% python3 -q
>>> import numpy as np
>>> import numpy.linalg as la
>>> np.set_printoptions(precision=3, suppress=True, linewidth=140, floatmode="fixed")
>>> def tidy(a):
...     return np.round(a, 3) + 0
... 
>>> feats = np.loadtxt("data.csv", delimiter=",")
>>> tidy(feats)
array([[ 0.792, -1.542,  0.371, -0.817,  0.435],
       [-0.616,  0.754,  0.099, -1.530,  0.837],
       [ 0.792,  0.535,  0.542,  0.787,  1.474],
       [-0.792, -0.684, -1.353,  0.414,  0.950],
       [ 1.319,  0.546, -1.314, -0.447, -0.184]])
>>> other = la.inv(feats)
>>> tidy(feats @ other)
array([[1.000, 0.000, 0.000, 0.000, 0.000],
       [0.000, 1.000, 0.000, 0.000, 0.000],
       [0.000, 0.000, 1.000, 0.000, 0.000],
       [0.000, 0.000, 0.000, 1.000, 0.000],
       [0.000, 0.000, 0.000, 0.000, 1.000]])
>>> tidy(la.inv(other))
array([[ 0.792, -1.542,  0.371, -0.817,  0.435],
       [-0.616,  0.754,  0.099, -1.530,  0.837],
       [ 0.792,  0.535,  0.542,  0.787,  1.474],
       [-0.792, -0.684, -1.353,  0.414,  0.950],
       [ 1.319,  0.546, -1.314, -0.447, -0.184]])
>>> tidy(la.cond(feats))
np.float64(1.0)
>>> (np.abs(other) > 1e-9).astype(int)
array([[1, 1, 1, 1, 1],
       [1, 1, 1, 1, 1],
       [1, 1, 1, 1, 1],
       [1, 1, 1, 1, 1],
       [1, 1, 1, 1, 1]])
>>> print(tidy(la.det(feats) * la.det(other)))
1.0
>>> other = np.array([[2, 2, 3], [0, 3, 3], [3, 2, 0], [3, 2, 3], [1, 3, 1]])
>>> print(tidy(np.einsum("ij,ij->i", feats, feats)))
[4.000 4.000 4.000 4.000 4.000]
>>> np.vstack([feats, other.T]).shape
(8, 5)
>>> tidy(np.einsum("ij->j", feats))
array([ 1.495, -0.390, -1.655, -1.593,  3.512])
>>> proj = np.triu(np.array([[4, 0, 3, 3, 4],
...     [1, 1, 5, 0, 0],
...     [4, 3, 4, 3, 5],
...     [4, 0, 1, 4, 0],
...     [5, 1, 1, 4, 4]]), 1) + np.eye(5)
>>> other = proj @ feats @ la.inv(proj)
>>> print(tidy(la.det(other)))
-32.0
>>> tidy(np.poly(other))
array([  1.000,  -2.318,   1.246,   2.493, -18.545,  32.000])
>>> tidy(la.det(feats))
np.float64(-32.0)
>>> np.allclose(feats @ feats.T, feats.T @ feats)
True
>>> data = np.array([[5.0, 1.0, 1.0, 1.0, 1.0, 1.0, 1.0],
...     [1.0, 5.0, 1.0, 1.0, 1.0, 1.0, 1.0],
...     [1.0, 1.0, 5.0, 1.0, 1.0, 1.0, 1.0],
...     [1.0, 1.0, 1.0, 5.0, 1.0, 1.0, 1.0],
...     [1.0, 1.0, 1.0, 1.0, 5.0, 1.0, 1.0],
...     [1.0, 1.0, 1.0, 1.0, 1.0, 5.0, 1.0],
...     [1.0, 1.0, 1.0, 1.0, 1.0, 1.0, 5.0]])
>>> print(data)
[[5.000 1.000 1.000 1.000 1.000 1.000 1.000]
 [1.000 5.000 1.000 1.000 1.000 1.000 1.000]
 [1.000 1.000 5.000 1.000 1.000 1.000 1.000]
 [1.000 1.000 1.000 5.000 1.000 1.000 1.000]
 [1.000 1.000 1.000 1.000 5.000 1.000 1.000]
 [1.000 1.000 1.000 1.000 1.000 5.000 1.000]
 [1.000 1.000 1.000 1.000 1.000 1.000 5.000]]
>>> rng = np.random.default_rng(62558)
>>> lab = rng.permutation(7)
>>> lab
array([4, 5, 0, 2, 3, 1, 6])
>>> other = data[lab][:, lab]
>>> tidy(np.sort(np.abs(la.eigvals(other))))
array([ 4.000,  4.000,  4.000,  4.000,  4.000,  4.000, 11.000])
>>> print(other)
[[5.000 1.000 1.000 1.000 1.000 1.000 1.000]
 [1.000 5.000 1.000 1.000 1.000 1.000 1.000]
 [1.000 1.000 5.000 1.000 1.000 1.000 1.000]
 [1.000 1.000 1.000 5.000 1.000 1.000 1.000]
 [1.000 1.000 1.000 1.000 5.000 1.000 1.000]
 [1.000 1.000 1.000 1.000 1.000 5.000 1.000]
 [1.000 1.000 1.000 1.000 1.000 1.000 5.000]]
>>> print(np.allclose(other, data))
True
>>> u = np.array([0, 0, 3, 1, 2, 3, 3]) + 0.5
>>> m1 = np.eye(7) - 2 * np.outer(u, u) / (u @ u)
>>> tidy(m1)
array([[ 0.989, -0.011, -0.077, -0.033, -0.055, -0.077, -0.077],
       [-0.011,  0.989, -0.077, -0.033, -0.055, -0.077, -0.077],
       [-0.077, -0.077,  0.464, -0.230, -0.383, -0.536, -0.536],
       [-0.033, -0.033, -0.230,  0.902, -0.164, -0.230, -0.230],
       [-0.055, -0.055, -0.383, -0.164,  0.727, -0.383, -0.383],
       [-0.077, -0.077, -0.536, -0.230, -0.383,  0.464, -0.536],
       [-0.077, -0.077, -0.536, -0.230, -0.383, -0.536,  0.464]])
>>> vec = np.array([-9, 0, -7, 6, 1, -7, -7])
>>> y = m1 @ vec
>>> coef, lr = np.zeros(7), 1 / la.norm(m1, 2) ** 2
>>> for i in range(300):
...     coef -= lr * m1.T @ (m1 @ coef - y)
...     if i % 50 == 0: print(i, round(la.norm(m1 @ coef - y), 3))
... 
0 0.0
50 0.0
100 0.0
150 0.0
200 0.0
250 0.0
>>> tidy(la.cond(m1))
np.float64(1.0)
>>> np.all(la.eigvalsh(m1) > 0)
np.False_
>>> lab = rng.permutation(7)
>>> print(lab)
[0 3 2 5 4 6 1]
>>> other = m1[lab][:, lab]
>>> np.trace(other)
np.float64(5.0)
>>> print(tidy(la.det(other)), tidy(la.det(m1[lab])))
-1.0 1.0
>>> print(np.allclose(other, m1))
False
>>> tidy(np.diag(other))
array([0.989, 0.902, 0.464, 0.464, 0.727, 0.464, 0.989])
>>> mat = np.loadtxt("case0.csv", delimiter=",")
>>> tidy(mat)
array([[-2.566, -3.175,  2.887],
       [ 4.033, -0.635,  2.887],
       [-1.466,  3.810,  2.887]])
>>> u = np.array([0, 1, 1])
>>> tidy(np.convolve(mat[0], u))
array([ 0.000, -2.566, -5.741, -0.288,  2.887])
>>> tidy(np.array([np.convolve(row, u, "same") for row in mat]))
array([[-2.566, -5.741, -0.288],
       [ 4.033,  3.398,  2.252],
       [-1.466,  2.344,  6.697]])
>>> tidy(np.polyval(u, mat[0]))
array([-1.566, -2.175,  3.887])
